$ python3 -q
>>> import numpy as np
>>> np.set_printoptions(precision=2, suppress=True, linewidth=160)
>>> J = np.load("data.npy")
>>> J
array([[2., 1., 0., 3., 2.],
       [1., 3., 1., 0., 0.],
       [0., 1., 0., 3., 0.],
       [3., 0., 2., 2., 3.],
       [0., 0., 0., 0., 3.]])
>>> def softmax(z):
...     e = np.exp(z - z.max(axis=-1, keepdims=True))
...     return e / e.sum(axis=-1, keepdims=True)
... 
>>> softmax(J[1])
array([0.1 , 0.73, 0.1 , 0.04, 0.04])
>>> print(np.round(softmax(10 * J[1]), 2) + 0)
[0. 1. 0. 0. 0.]
>>> softmax(J).sum(axis=1)
array([1., 1., 1., 1., 1.])
>>> S = J @ J.T / np.sqrt(5)
>>> print(np.round(softmax(S), 2) + 0)
[[0.49 0.   0.01 0.49 0.  ]
 [0.06 0.85 0.02 0.06 0.01]
 [0.45 0.02 0.45 0.08 0.01]
 [0.03 0.   0.   0.97 0.  ]
 [0.11 0.01 0.01 0.44 0.44]]
>>> softmax(S)[1] @ J
array([1.14, 2.64, 0.97, 0.36, 0.31])
>>> softmax(S).round(6).argmax(axis=1)
array([0, 1, 0, 3, 3])
>>> print(np.round(softmax(S + np.triu(np.full(S.shape, -np.inf), 1)), 2) + 0)
[[1.   0.   0.   0.   0.  ]
 [0.06 0.94 0.   0.   0.  ]
 [0.49 0.02 0.49 0.   0.  ]
 [0.03 0.   0.   0.97 0.  ]
 [0.11 0.01 0.01 0.44 0.44]]
>>> x0 = np.array([4, 5, 6, 9, 4])
>>> rhs = J @ x0
>>> rhs
array([48., 25., 32., 54., 12.])
>>> print(np.linalg.solve(J, 3 * rhs))
[12. 15. 18. 27. 12.]
>>> np.linalg.solve(J, J[:, 3])
array([ 0.,  0., -0.,  1.,  0.])
>>> np.linalg.solve(J, rhs + J[:, 4])
array([4., 5., 6., 9., 5.])
>>> np.linalg.solve(J.T, J[4])
array([ 0.,  0., -0.,  0.,  1.])
